>>> import numpy as np
>>> import numpy.linalg as la
>>> np.set_printoptions(precision=4, suppress=True, linewidth=120, sign=" ")
>>> J = np.load("test4.npy")
>>> print(J)
[[ 0  0  0  3]
 [ 0  0  0  0]
 [ 0  0  0  0]
 [ 5  0  0  0]]
>>> rng = np.random.default_rng(84)
>>> idx = rng.permutation(4)
>>> print(idx)
[ 0  3  1  2]
>>> out = J[idx][:, idx]
>>> print(np.diag(out))
[ 0  0  0  0]
>>> print(np.allclose(out, J))
False
>>> print(round(la.det(out), 4), np.round(la.det(J[idx]), 4))
0.0 0.0
>>> print(np.flatnonzero(la.matrix_power((J != 0) + (J.T != 0) + np.eye(4), 4)[0]))
[ 0  3]
>>> print((J != 0).astype(int))
[[ 0  0  0  1]
 [ 0  0  0  0]
 [ 0  0  0  0]
 [ 1  0  0  0]]
>>> print(J @ J)
[[ 15   0   0   0]
 [  0   0   0   0]
 [  0   0   0   0]
 [  0   0   0  15]]
>>> left, sig, Vt = la.svd(J)
>>> print(sig)
[ 5.  3.  0.  0.]
>>> print(np.argmax(sig[:-1] / (sig[1:] + 1e-6)) + 1)
2
>>> out = left[:, :2] @ np.diag(sig[:2]) @ Vt[:2]
>>> print(la.matrix_rank(out))
2
>>> print(np.abs(J - out).max())
0.0
>>> print(la.cond(J) > 100)
True
>>> print(np.round(la.norm(J, 2) / la.norm(J), 4))
0.8575
>>> mat = np.loadtxt("w.csv", delimiter=",")
>>> print(mat)
[[ 5.4531  1.4672  2.8559  1.5796  1.391   1.8488]
 [-5.6    -4.7485  0.4849 -3.4877 -8.9942  7.4504]
 [-5.8663 -4.9153 -1.2264 -3.6959 -5.4356  7.7925]
 [ 5.8172 -0.4652  2.0006 -0.7666  1.9514  3.0595]
 [ 6.6904  0.9358  2.0793 -0.931   0.3898  0.4976]
 [ 5.1546  2.1218  1.8016 -0.3642  1.8582  1.5221]
 [ 3.3358  2.0679 -0.3245  0.9598  1.4294  1.2029]
 [ 5.3656 -0.2125  3.4333  0.8084  1.3924  1.8393]
 [ 4.5237  0.9709  3.1844 -0.0424 -0.2587  1.9104]
 [-4.9441 -4.1688 -1.2422 -2.9029 -7.3159  7.6228]
 [-5.3403 -2.4146 -1.3116 -4.0555 -7.1449  6.789 ]
 [ 6.3278  0.3388  1.608  -0.2989 -0.7981  2.5617]
 [ 4.2663 -0.3875  3.7515  1.0155  0.5364  0.6843]
 [-3.9208 -2.7613 -0.2189 -3.421  -5.6531  8.8697]
 [-4.5765 -5.2908 -0.4696 -3.1331 -6.7057  6.321 ]
 [-4.1296 -2.1204 -0.8937 -3.4585 -7.2561  6.2336]
 [-4.4197 -3.7238  0.1389 -4.4195 -7.909   5.7861]
 [ 3.9953  1.2061  4.3318 -0.5197  0.6022  1.0331]
 [-3.9058 -3.5262 -1.7452 -3.1816 -7.3547  5.1526]
 [-4.873  -1.2872 -0.7456 -3.016  -8.7063  6.6055]
 [-6.7592 -4.1295 -0.4611 -3.7731 -5.9819  8.0092]
 [-4.8005 -4.3269 -0.2222 -2.4709 -5.6699  7.0584]
 [ 3.3535  2.338   1.7018 -1.5627  1.7173  3.1008]]
>>> cen = mat - mat.mean(axis=0)
>>> V = la.svd(cen)[2][:2]
>>> out = cen - cen @ V.T @ V
>>> print(np.round(np.cov(cen @ V.T, rowvar=False), 4) + 0)
[[ 60.5413   0.    ]
 [  0.       1.5269]]
>>> print(out.std(axis=0))
[ 0.6026  0.8591  0.7357  0.7014  0.7548  0.7673]
>>> print(np.round(la.norm(out) / la.norm(cen), 4))
0.2292
>>> arr = np.array([[0, 2, -4, -2, -3, 1],
...     [-2, 0, 0, 5, -2, 0],
...     [4, 0, 0, 1, 1, 0],
...     [2, -5, -1, 0, 1, 1],
...     [3, 2, -1, -1, 0, 1],
...     [-1, 0, 0, -1, -1, 0]])
>>> print(arr)
[[ 0  2 -4 -2 -3  1]
 [-2  0  0  5 -2  0]
 [ 4  0  0  1  1  0]
 [ 2 -5 -1  0  1  1]
 [ 3  2 -1 -1  0  1]
 [-1  0  0 -1 -1  0]]
>>> left, sig, Vt = la.svd(arr, full_matrices=False)
>>> print(np.round(left.T @ arr @ Vt.T, 4) + 0)
[[ 6.837   0.      0.      0.      0.      0.    ]
 [ 0.      6.837   0.      0.      0.      0.    ]
 [ 0.      0.      4.5609  0.      0.      0.    ]
 [ 0.      0.      0.      4.5609  0.      0.    ]
 [ 0.      0.      0.      0.      0.6734  0.    ]
 [ 0.      0.      0.      0.      0.      0.6734]]
>>> print(np.round(Vt @ Vt.T, 4) + 0)
[[ 1.  0.  0.  0.  0.  0.]
 [ 0.  1.  0.  0.  0.  0.]
 [ 0.  0.  1.  0.  0.  0.]
 [ 0.  0.  0.  1.  0.  0.]
 [ 0.  0.  0.  0.  1.  0.]
 [ 0.  0.  0.  0.  0.  1.]]
>>> print(np.allclose(left * sig @ Vt, arr))
True
>>> print(sig)
[ 6.837   6.837   4.5609  4.5609  0.6734  0.6734]
>>> print(left.shape, sig.shape, Vt.shape)
(6, 6) (6,) (6, 6)
>>> print(np.allclose(arr, arr.T))
False
>>> print(arr @ arr)
[[-34   4   5   8 -11  -5]
 [  4 -33   5   6  11   1]
 [  5   5 -18  -9 -11   6]
 [  8   6  -9 -32   2   3]
 [-11  11 -11   2 -16   2]
 [ -5   1   6   3   2  -3]]
>>> W1 = np.array([[-1, 1, 2, 0],
...     [-1, 2, -2, 0],
...     [0, -2, 2, -2],
...     [-1, -2, 0, 2],
...     [-1, 1, -1, -2],
...     [-2, -1, -1, -1]])
>>> coef = np.array([3, 0, 2, 0])
>>> act = np.maximum(arr @ W1 + coef, 0)
>>> print(act)
[[  4  12   0   9]
 [  2   0   0  14]
 [  0   3   9   0]
 [  3   0  12   0]
 [  0  10   1   0]
 [  6   0   1   0]]
>>> C = np.array([[2, 0, 0], [3, 0, -3], [2, -2, -1], [0, -1, 1]])
>>> print((act @ C).round(6).argmax(axis=1))
[ 0  2  0  0  0  0]
>>> print(W1 @ C)
[[ 5 -4 -5]
 [ 0  4 -4]
 [-2 -2  2]
 [-8 -2  8]
 [-1  4 -4]
 [-9  3  3]]
>>> W0 = np.load("dump.npy")
>>> print(W0)
[[  0   0   0]
 [  0   0   0]
 [  0  10   7]
 [  0  10   7]
 [  0   0   0]
 [  0  18  15]
 [  0   2   0]
 [  0  18  15]
 [  0  18  15]
 [  0  18  15]
 [  0   2   0]
 [  0  18  15]
 [  0   0   0]
 [  0  26  23]
 [  0  18  15]
 [  0   0   0]
 [  0  26  23]
 [  0   0   0]
 [  0  10   7]
 [  0   2   0]
 [  0  18  15]
 [  0   0   0]
 [  0   2   0]
 [  0   2   0]
 [  0   0   0]
 [  0   0   0]
 [  0   2   0]
 [  0  26  23]
 [  0   0   0]]
>>> print(np.unique(W0.round(6), axis=0).shape)
(5, 3)
>>> print(la.lstsq(W0[:-1].T, W0[-1])[2])
2
>>> print(np.round(W0 @ la.pinv(W0) @ W0, 4) + 0)
[[  0.   0.   0.]
 [  0.   0.   0.]
 [  0.  10.   7.]
 [  0.  10.   7.]
 [  0.   0.   0.]
 [  0.  18.  15.]
 [  0.   2.   0.]
 [  0.  18.  15.]
 [  0.  18.  15.]
 [  0.  18.  15.]
 [  0.   2.   0.]
 [  0.  18.  15.]
 [  0.   0.   0.]
 [  0.  26.  23.]
 [  0.  18.  15.]
 [  0.   0.   0.]
 [  0.  26.  23.]
 [  0.   0.   0.]
 [  0.  10.   7.]
 [  0.   2.   0.]
 [  0.  18.  15.]
 [  0.   0.   0.]
 [  0.   2.   0.]
 [  0.   2.   0.]
 [  0.   0.   0.]
 [  0.   0.   0.]
 [  0.   2.   0.]
 [  0.  26.  23.]
 [  0.   0.   0.]]
>>> x0 = np.array([-2, 2, -2])
>>> h1 = np.maximum(W0 @ x0, 0)
>>> print(np.flatnonzero(h1 > 1e-9))
[  2   3   5   6   7   8   9  10  11  13  14  16  18  19  20  22  23  26  27]
>>> print(np.maximum(W0 @ x0, 0) - np.maximum(-W0 @ x0, 0))
[ 0  0  6  6  0  6  4  6  6  6  4  6  0  6  6  0  6  0  6  4  6  0  4  4  0  0  4  6  0]
>>> t3 = np.stack([W0, 4 * W0, W0[::-1]])
>>> print(t3.sum(axis=0))
[[   0    0    0]
 [   0   26   23]
 [   0   52   35]
 [   0   50   35]
 [   0    0    0]
 [   0   92   75]
 [   0   12    0]
 [   0   90   75]
 [   0  108   90]
 [   0   92   75]
 [   0   20    7]
 [   0   90   75]
 [   0   26   23]
 [   0  130  115]
 [   0  108   90]
 [   0   26   23]
 [   0  130  115]
 [   0   18   15]
 [   0   52   35]
 [   0   28   15]
 [   0  108   90]
 [   0   18   15]
 [   0   12    0]
 [   0   28   15]
 [   0    0    0]
 [   0   10    7]
 [   0   20    7]
 [   0  130  115]
 [   0    0    0]]
>>> print(la.matrix_rank(t3))
[ 2  2  2]
>>> print(np.argsort(-la.norm(W0, axis=0).round(6), kind="stable")[:3])
[ 1  2  0]
>>> print(np.round(la.norm(W0, 2) / la.norm(W0), 4))
0.999
>>> print(la.matrix_rank(W0, rtol=0.1))
1
>>> out = W0 + rng.integers(-2, 3, (29, 2)) @ rng.integers(-2, 3, (2, 3))
>>> print(out)
[[ 4  2  0]
 [ 2  1  0]
 [ 6 10  6]
 [ 0  7  6]
 [ 2  1  0]
 [-2 23 17]
 [-6  5  2]
 [ 2 13 13]
 [ 8 16 13]
 [ 2 13 13]
 [-4  3  1]
 [ 4 14 13]
 [ 2 -5 -2]
 [-6 29 25]
 [ 4 17 14]
 [ 2 -5 -2]
 [ 0 26 23]
 [-2 -4 -1]
 [ 4  6  5]
 [-2  7  2]
 [ 8 16 13]
 [ 2 -5 -2]
 [ 0 -1 -1]
 [ 4  1 -1]
 [-2 -1  0]
 [-6  3  2]
 [-6  5  2]
 [-6 29 25]
 [-2 -1  0]]
>>> print(np.round(la.svd(out - W0, compute_uv=False), 4) + 0)
[ 26.3313  13.0637   0.    ]
>>> print(la.matrix_rank(out - W0, tol=1e-8))
2
>>> M = np.load("x.npy")
>>> print(M)
[[-1.3721 -3.578  -0.7035 -0.7274  3.0459  0.1183]
 [-1.2655 -3.7636 -1.4216 -0.9799  2.5003  0.0319]
 [ 1.4083  2.5287 -1.184  -0.0159 -3.8888 -0.312 ]
 [ 1.2616  3.7671  1.4425  0.987  -2.4823 -0.0292]
 [-0.9306 -0.2093  3.2184  0.9849  3.544   0.4498]
 [ 0.3841 -1.4119 -3.8255 -1.4054 -2.4616 -0.4354]
 [ 0.6543  3.4367  3.2197  1.5005 -0.2988  0.232 ]
 [-1.4355 -3.0504  0.4188 -0.299   3.6486  0.2393]
 [-1.3922 -2.3796  1.371   0.0959  3.9246  0.3285]
 [-0.9877 -3.7618 -2.4834 -1.3144  1.4019 -0.1125]
 [ 0.3292 -1.5506 -3.8462 -1.4315 -2.3367 -0.4299]
 [ 0.6347 -0.7287 -3.6475 -1.2527 -2.9981 -0.452 ]
 [ 1.32    1.8823 -1.9229 -0.3401 -3.9701 -0.3738]
 [ 1.2913  3.7369  1.2783  0.931  -2.6201 -0.0497]
 [-0.6592 -3.443  -3.2114 -1.4988  0.3139 -0.2305]
 [-1.2861 -1.6925  2.1092  0.4257  3.9625  0.3878]
 [-0.4713 -3.1758 -3.4862 -1.5476 -0.2515 -0.2838]
 [-1.3497 -2.0662  1.7302  0.2534  3.9652  0.3586]
 [-0.468   1.1926  3.7817  1.3606  2.6476  0.4425]
 [ 1.0889  3.8048  2.1674  1.2208 -1.7735  0.067 ]
 [-0.512  -3.2378 -3.4338 -1.5399 -0.132  -0.273 ]
 [-1.3452 -3.6484 -0.924  -0.8068  2.8925  0.0926]
 [-1.2001 -3.8023 -1.7368 -1.0848  2.2156 -0.0087]
 [-1.4322 -2.8698  0.7072 -0.1826  3.7561  0.2677]]
>>> left, sig, Vt = la.svd(M)
>>> V = Vt[:(sig > 1e-8).sum()]
>>> x0 = M[23] + -2 * M[19] + rng.integers(2) * np.eye(6)[4]
>>> print(x0)
[ -3.6099 -10.4794  -3.6275  -2.6242   7.3031   0.1336]
>>> print(round(float(la.norm(x0 - V.T @ V @ x0)), 4))
0.0
>>> print(np.allclose(V.T @ V @ x0, x0))
True
>>> print(la.matrix_rank(np.vstack([M, x0])))
2
>>> dist = la.norm(M[:, None] - M[None], axis=-1)
>>> print(dist[:5, :5])
[[  0.       0.9646   9.6971   9.9505   5.4967]
 [  0.9646   0.       9.4163  10.       6.2769]
 [  9.6971   9.4163   0.       3.3938   9.4433]
 [  9.9505  10.       3.3938   0.       7.7663]
 [  5.4967   6.2769   9.4433   7.7663   0.    ]]
>>> print(la.norm(M, axis=1))
[ 5.  5.  5.  5.  5.  5.  5.  5.  5.  5.  5.  5.  5.  5.  5.  5.  5.  5.  5.  5.  5.  5.  5.  5.]
>>> print(np.flatnonzero(dist[17] < dist.mean() / 2))
[  4   7   8  15  17  23]
>>> print(la.matrix_rank(dist ** 2))
3
